% python3 -q
>>> import numpy as np
>>> np.set_printoptions(precision=2, suppress=True, linewidth=140)
>>> E = np.loadtxt("run10.csv", delimiter=",")
>>> E
array([[5., 0., 4., 4., 0., 0., 4., 0., 0., 4.],
       [0., 5., 0., 0., 4., 4., 0., 4., 4., 0.],
       [4., 0., 5., 4., 0., 0., 4., 0., 0., 4.],
       [4., 0., 4., 5., 0., 0., 4., 0., 0., 4.],
       [0., 4., 0., 0., 5., 4., 0., 4., 4., 0.],
       [0., 4., 0., 0., 4., 5., 0., 4., 4., 0.],
       [4., 0., 4., 4., 0., 0., 5., 0., 0., 4.],
       [0., 4., 0., 0., 4., 4., 0., 5., 4., 0.],
       [0., 4., 0., 0., 4., 4., 0., 4., 5., 0.],
       [4., 0., 4., 4., 0., 0., 4., 0., 0., 5.]])
>>> round(np.linalg.norm(E, 1), 2), np.round(np.linalg.norm(E, np.inf), 2)
(np.float64(21.0), np.float64(21.0))
>>> round(np.linalg.norm(E, 2), 2)
np.float64(21.0)
>>> np.linalg.norm(E, axis=1).argmax()
np.int64(0)
>>> U, s, vt = np.linalg.svd(E)
>>> s
array([21., 21.,  1.,  1.,  1.,  1.,  1.,  1.,  1.,  1.])
>>> print(np.argmax(s[:-1] / (s[1:] + 1e-6)) + 1)
2
>>> out = U[:, :2] @ np.diag(s[:2]) @ vt[:2]
>>> np.linalg.matrix_rank(out)
np.int64(2)
>>> out.round(2) + 0
array([[4.2, 0. , 4.2, 4.2, 0. , 0. , 4.2, 0. , 0. , 4.2],
       [0. , 4.2, 0. , 0. , 4.2, 4.2, 0. , 4.2, 4.2, 0. ],
       [4.2, 0. , 4.2, 4.2, 0. , 0. , 4.2, 0. , 0. , 4.2],
       [4.2, 0. , 4.2, 4.2, 0. , 0. , 4.2, 0. , 0. , 4.2],
       [0. , 4.2, 0. , 0. , 4.2, 4.2, 0. , 4.2, 4.2, 0. ],
       [0. , 4.2, 0. , 0. , 4.2, 4.2, 0. , 4.2, 4.2, 0. ],
       [4.2, 0. , 4.2, 4.2, 0. , 0. , 4.2, 0. , 0. , 4.2],
       [0. , 4.2, 0. , 0. , 4.2, 4.2, 0. , 4.2, 4.2, 0. ],
       [0. , 4.2, 0. , 0. , 4.2, 4.2, 0. , 4.2, 4.2, 0. ],
       [4.2, 0. , 4.2, 4.2, 0. , 0. , 4.2, 0. , 0. , 4.2]])
